$ python3 -q
>>> import numpy as np
>>> from numpy import linalg as LA
>>> np.set_printoptions(precision=1, suppress=True, linewidth=140, sign=" ")
>>> K = np.loadtxt("a.csv", delimiter=",")
>>> K
array([[-6., -8., -6., -8.],
       [ 5.,  6.,  5.,  6.],
       [-6., -8., -6., -8.],
       [ 5.,  6.,  5.,  6.]])
>>> rng = np.random.default_rng(203)
>>> lab = rng.permutation(4)
>>> lab
array([ 0,  2,  1,  3])
>>> A2 = K[lab][:, lab]
>>> round(LA.det(A2), 1), round(float(LA.det(K[lab])), 1)
(np.float64(0.0), 0.0)
>>> np.trace(A2)
np.float64(0.0)
>>> A2
array([[-6., -6., -8., -8.],
       [-6., -6., -8., -8.],
       [ 5.,  5.,  6.,  6.],
       [ 5.,  5.,  6.,  6.]])
>>> rk = LA.matrix_rank(K)
>>> rk
np.int64(2)
>>> N = LA.svd(K)[2][rk:].T
>>> [int(LA.matrix_rank(np.delete(K, i, axis=0))) for i in range(4)]
[2, 2, 2, 2]
>>> [int(LA.matrix_rank(K[:i])) for i in range(1, len(K) + 1)]
[1, 2, 2, 2]
>>> np.round(N @ N.T, 1) + 0
array([[ 0.5,  0. , -0.5,  0. ],
       [ 0. ,  0.5,  0. , -0.5],
       [-0.5,  0. ,  0.5,  0. ],
       [ 0. , -0.5,  0. ,  0.5]])
>>> np.round(K @ N, 1) + 0
array([[ 0.,  0.],
       [ 0.,  0.],
       [ 0.,  0.],
       [ 0.,  0.]])
>>> [int(LA.matrix_rank(K[:, :j + 1])) for j in range(4)]
[1, 2, 2, 2]
>>> np.allclose(K @ N, 0)
True
>>> hat = np.triu(np.array([[6, 3, 7, 5], [4, 3, 9, 7], [1, 7, 2, 1], [8, 9, 5, 8]]), 1) + np.eye(4)
>>> A2 = hat @ K @ LA.inv(hat)
>>> hat @ K - K @ hat
array([[  -2.,   10.,  112.,   84.],
       [ -19.,  -45., -108., -102.],
       [   5.,   24.,  119.,   98.],
       [   0.,  -15.,  -89.,  -72.]])
>>> np.round(LA.det(A2), 1)
np.float64(0.0)
>>> U, sv, Vt = LA.svd(K)
>>> vecs = Vt[:(sv > 1e-8).sum()]
>>> x0 = K[0] + -2 * K[1] + rng.integers(2) * np.eye(4)[3]
>>> x0
array([-16., -20., -16., -20.])
>>> np.diag(vecs.T @ vecs)
array([ 0.5,  0.5,  0.5,  0.5])
>>> round(float(LA.norm(x0 - vecs.T @ vecs @ x0)), 1)
0.0
>>> U, sv, Vt = LA.svd(K, full_matrices=False)
>>> np.round(U.T @ K @ Vt.T, 1) + 0
array([[ 25.4,   0. ,   0. ,   0. ],
       [  0. ,   0.6,   0. ,   0. ],
       [  0. ,   0. ,   0. ,   0. ],
       [  0. ,   0. ,   0. ,   0. ]])
>>> np.round(U.T @ U, 1) + 0
array([[ 1.,  0.,  0.,  0.],
       [ 0.,  1.,  0.,  0.],
       [ 0.,  0.,  1.,  0.],
       [ 0.,  0.,  0.,  1.]])
>>> (sv > 1e-8).sum()
np.int64(2)
>>> np.abs(U[:, 0]).round(6).argmax()
np.int64(0)
>>> M = np.load("arr.npy")
>>> M
array([[ 0,  1,  1,  3,  3,  2,  1,  3],
       [ 1,  3,  3,  0,  0,  2,  3,  0],
       [ 2,  0,  2,  3,  3,  2,  2,  3],
       [ 0,  2,  0,  0,  3,  3,  1,  1],
       [ 0,  3,  0,  0,  1,  0,  0,  2],
       [ 3,  1,  3,  2,  0,  1,  1,  1],
       [ 2,  1,  0,  0,  3,  1,  2,  0],
       [ 1,  1,  0,  2,  0,  0,  2,  2]])
>>> Q, r_ = LA.qr(M)
>>> Q.round(1) + 0
array([[ 0. , -0.2, -0.3, -0.7,  0.2,  0.2,  0. , -0.5],
       [-0.2, -0.5, -0.5,  0.4,  0. , -0.1,  0.5,  0. ],
       [-0.5,  0.2, -0.2, -0.3,  0.3,  0.1,  0.1,  0.7],
       [ 0. , -0.4,  0.2,  0. ,  0.4, -0.7, -0.3,  0.1],
       [ 0. , -0.6,  0.3, -0.1, -0.2,  0.5, -0.3,  0.3],
       [-0.7,  0.1, -0.2,  0.1, -0.3, -0.1, -0.6, -0.2],
       [-0.5,  0. ,  0.6,  0.2,  0.4,  0.2,  0.3, -0.3],
       [-0.2, -0.1,  0.3, -0.4, -0.6, -0.4,  0.4,  0.1]])
>>> Q.shape, r_.shape
((8, 8), (8, 8))
>>> np.abs(np.diag(r_))
array([ 4.4,  4.7,  2.9,  3.8,  4.1,  1.5,  2.2,  0.9])
>>> np.round(Q.T @ Q, 1) + 0
array([[ 1.,  0.,  0.,  0.,  0.,  0.,  0.,  0.],
       [ 0.,  1.,  0.,  0.,  0.,  0.,  0.,  0.],
       [ 0.,  0.,  1.,  0.,  0.,  0.,  0.,  0.],
       [ 0.,  0.,  0.,  1.,  0.,  0.,  0.,  0.],
       [ 0.,  0.,  0.,  0.,  1.,  0.,  0.,  0.],
       [ 0.,  0.,  0.,  0.,  0.,  1.,  0.,  0.],
       [ 0.,  0.,  0.,  0.,  0.,  0.,  1.,  0.],
       [ 0.,  0.,  0.,  0.,  0.,  0.,  0.,  1.]])
>>> np.allclose(r_.T @ r_, M.T @ M)
True
>>> round(Q[:, 5] @ Q[:, 0], 1)
np.float64(-0.0)
>>> np.round(LA.pinv(Q), 1) + 0
array([[ 0. , -0.2, -0.5,  0. ,  0. , -0.7, -0.5, -0.2],
       [-0.2, -0.5,  0.2, -0.4, -0.6,  0.1,  0. , -0.1],
       [-0.3, -0.5, -0.2,  0.2,  0.3, -0.2,  0.6,  0.3],
       [-0.7,  0.4, -0.3,  0. , -0.1,  0.1,  0.2, -0.4],
       [ 0.2,  0. ,  0.3,  0.4, -0.2, -0.3,  0.4, -0.6],
       [ 0.2, -0.1,  0.1, -0.7,  0.5, -0.1,  0.2, -0.4],
       [ 0. ,  0.5,  0.1, -0.3, -0.3, -0.6,  0.3,  0.4],
       [-0.5,  0. ,  0.7,  0.1,  0.3, -0.2, -0.3,  0.1]])
>>> LA.norm(Q, axis=0)
array([ 1.,  1.,  1.,  1.,  1.,  1.,  1.,  1.])
>>> lab = rng.permutation(8)
>>> lab
array([ 1,  0,  6,  7,  3,  5,  2,  4])
>>> A2 = M[lab][:, lab]
>>> np.round(LA.det(A2), 1), round(float(LA.det(M[lab])), 1)
(np.float64(2691.0), 2691.0)
>>> np.allclose(A2, M)
False
>>> np.diag(A2)
array([ 3,  0,  2,  2,  0,  1,  2,  1])
>>> W0 = np.array([[-0.5, 0.4, 0.5, 1.1, 0.9],
...     [0.3, -1.0, -0.2, 1.0, 1.3],
...     [0.7, 0.4, -1.1, 0.3, -0.9],
...     [-0.8, 0.2, -0.2, 0.7, 1.1],
...     [-1.1, 0.7, -1.3, -0.1, -1.6],
...     [1.5, 0.7, 0.3, -0.2, -0.1],
...     [-0.6, -0.4, -0.7, -0.2, -0.5],
...     [0.9, -0.8, 1.1, 1.0, 0.1],
...     [0.3, 0.3, -0.5, 0.8, 0.4],
...     [0.0, -2.5, -0.1, -0.5, -0.8],
...     [0.0, -0.4, -0.1, 1.6, 0.0]])
>>> W0[3] = W0[10] + 0.3 * rng.normal(size=5)
>>> W0
array([[-0.5,  0.4,  0.5,  1.1,  0.9],
       [ 0.3, -1. , -0.2,  1. ,  1.3],
       [ 0.7,  0.4, -1.1,  0.3, -0.9],
       [-0.3, -0.7, -0.1,  1.4, -0.5],
       [-1.1,  0.7, -1.3, -0.1, -1.6],
       [ 1.5,  0.7,  0.3, -0.2, -0.1],
       [-0.6, -0.4, -0.7, -0.2, -0.5],
       [ 0.9, -0.8,  1.1,  1. ,  0.1],
       [ 0.3,  0.3, -0.5,  0.8,  0.4],
       [ 0. , -2.5, -0.1, -0.5, -0.8],
       [ 0. , -0.4, -0.1,  1.6,  0. ]])
>>> C = W0[[3, 1]].astype(float)
>>> for _ in range(3):
...     lab = LA.norm(W0[:, None] - C, axis=-1).argmin(axis=1)
...     C = np.array([W0[lab == j].mean(axis=0) for j in range(2)])
... 
>>> lab
array([ 1,  1,  0,  0,  0,  0,  0,  1,  0,  0,  1])
>>> C
array([[ 0.1, -0.2, -0.5,  0.2, -0.6],
       [ 0.2, -0.4,  0.3,  1.2,  0.6]])
>>> np.abs(C[1] - C[0]).argmax()
np.int64(4)
>>> Xs = (W0 - W0.mean(axis=0)) / W0.std(axis=0)
>>> np.argwhere(np.abs(Xs) > 2)
array([[ 9,  1]])
>>> coef = LA.lstsq(np.delete(Xs, 4, axis=1), Xs[:, 4])[0]
>>> np.round(1 - np.var(Xs[:, 4] - np.delete(Xs, 4, axis=1) @ coef), 1)
np.float64(0.5)
>>> coef.round(1) + 0
array([ 0.1,  0. ,  0.4,  0.4])
>>> hat = W0 @ LA.solve(W0.T @ W0, W0.T)
>>> np.allclose(hat @ hat, hat)
True
>>> LA.matrix_rank(np.eye(11) - hat)
np.int64(6)
>>> Xs = W0 - W0.mean(axis=0)
>>> vecs = LA.svd(Xs)[2][:4]
>>> A2 = Xs - Xs @ vecs.T @ vecs
>>> (Xs @ vecs.T).std(axis=0)
array([ 1.1,  0.9,  0.7,  0.5])
>>> LA.norm(A2, axis=1).round(6).argmax()
np.int64(0)
>>> np.round(A2.std(axis=0), 1) + 0
array([ 0.2,  0.1,  0.3,  0.1,  0. ])
>>> round(LA.norm(A2) / LA.norm(Xs), 1)
np.float64(0.2)
>>> np.round(np.cov(Xs @ vecs.T, rowvar=False), 1) + 0
array([[ 1.3,  0. ,  0. ,  0. ],
       [ 0. ,  0.9,  0. ,  0. ],
       [ 0. ,  0. ,  0.6,  0. ],
       [ 0. ,  0. ,  0. ,  0.2]])
>>> np.diag(vecs.T @ vecs)
array([ 0.8,  1. ,  0.4,  0.9,  1. ])
>>> feats = np.load("m.npy")
>>> feats
array([[ 12,   8,  20,  24],
       [ 24,  16,  40,  48],
       [  3,   2,   5,   6],
       [-27, -18, -45, -54],
       [-12,  -8, -20, -24],
       [  6,   4,  10,  12],
       [  9,   6,  15,  18]])
>>> round(np.trace(LA.pinv(feats) @ feats), 1)
np.float64(1.0)
>>> rk = LA.matrix_rank(feats)
>>> rk
np.int64(1)
>>> N = LA.svd(feats)[2][rk:].T
>>> [int(LA.matrix_rank(feats[:, :j + 1])) for j in range(4)]
[1, 1, 1, 1]
>>> np.sort(np.abs(LA.eigvals(M)))
array([  1.5,   1.9,   1.9,   2. ,   2. ,   3.4,   3.4,  10.7])
>>> M @ M
array([[ 14,  24,  11,  13,  18,  16,  18,  20],
       [ 21,  15,  22,  16,  21,  19,  24,  14],
       [ 17,  24,  12,  22,  30,  21,  21,  29],
       [ 14,  20,  15,   8,   6,   8,  13,  11],
       [  5,  14,   9,   4,   1,   6,  13,   6],
       [ 13,  13,  15,  22,  27,  22,  19,  23],
       [  8,  17,   8,   8,  15,   9,  10,  13],
       [  7,  12,   4,   7,  15,  12,  14,   9]])
>>> (M - M.T) / 2
array([[ 0. ,  0. , -0.5,  1.5,  1.5, -0.5, -0.5,  1. ],
       [ 0. ,  0. ,  1.5, -1. , -1.5,  0.5,  1. , -0.5],
       [ 0.5, -1.5,  0. ,  1.5,  1.5, -0.5,  1. ,  1.5],
       [-1.5,  1. , -1.5,  0. ,  1.5,  0.5,  0.5, -0.5],
       [-1.5,  1.5, -1.5, -1.5,  0. ,  0. , -1.5,  1. ],
       [ 0.5, -0.5,  0.5, -0.5,  0. ,  0. ,  0. ,  0.5],
       [ 0.5, -1. , -1. , -0.5,  1.5,  0. ,  0. , -1. ],
       [-1. ,  0.5, -1.5,  0.5, -1. , -0.5,  1. ,  0. ]])
>>> np.trace(M)
np.int64(11)
>>> (M + M.T) / 2
array([[ 0. ,  1. ,  1.5,  1.5,  1.5,  2.5,  1.5,  2. ],
       [ 1. ,  3. ,  1.5,  1. ,  1.5,  1.5,  2. ,  0.5],
       [ 1.5,  1.5,  2. ,  1.5,  1.5,  2.5,  1. ,  1.5],
       [ 1.5,  1. ,  1.5,  0. ,  1.5,  2.5,  0.5,  1.5],
       [ 1.5,  1.5,  1.5,  1.5,  1. ,  0. ,  1.5,  1. ],
       [ 2.5,  1.5,  2.5,  2.5,  0. ,  1. ,  1. ,  0.5],
       [ 1.5,  2. ,  1. ,  0.5,  1.5,  1. ,  2. ,  1. ],
       [ 2. ,  0.5,  1.5,  1.5,  1. ,  0.5,  1. ,  2. ]])
>>> round(float(LA.det(M)), 1)
2691.0
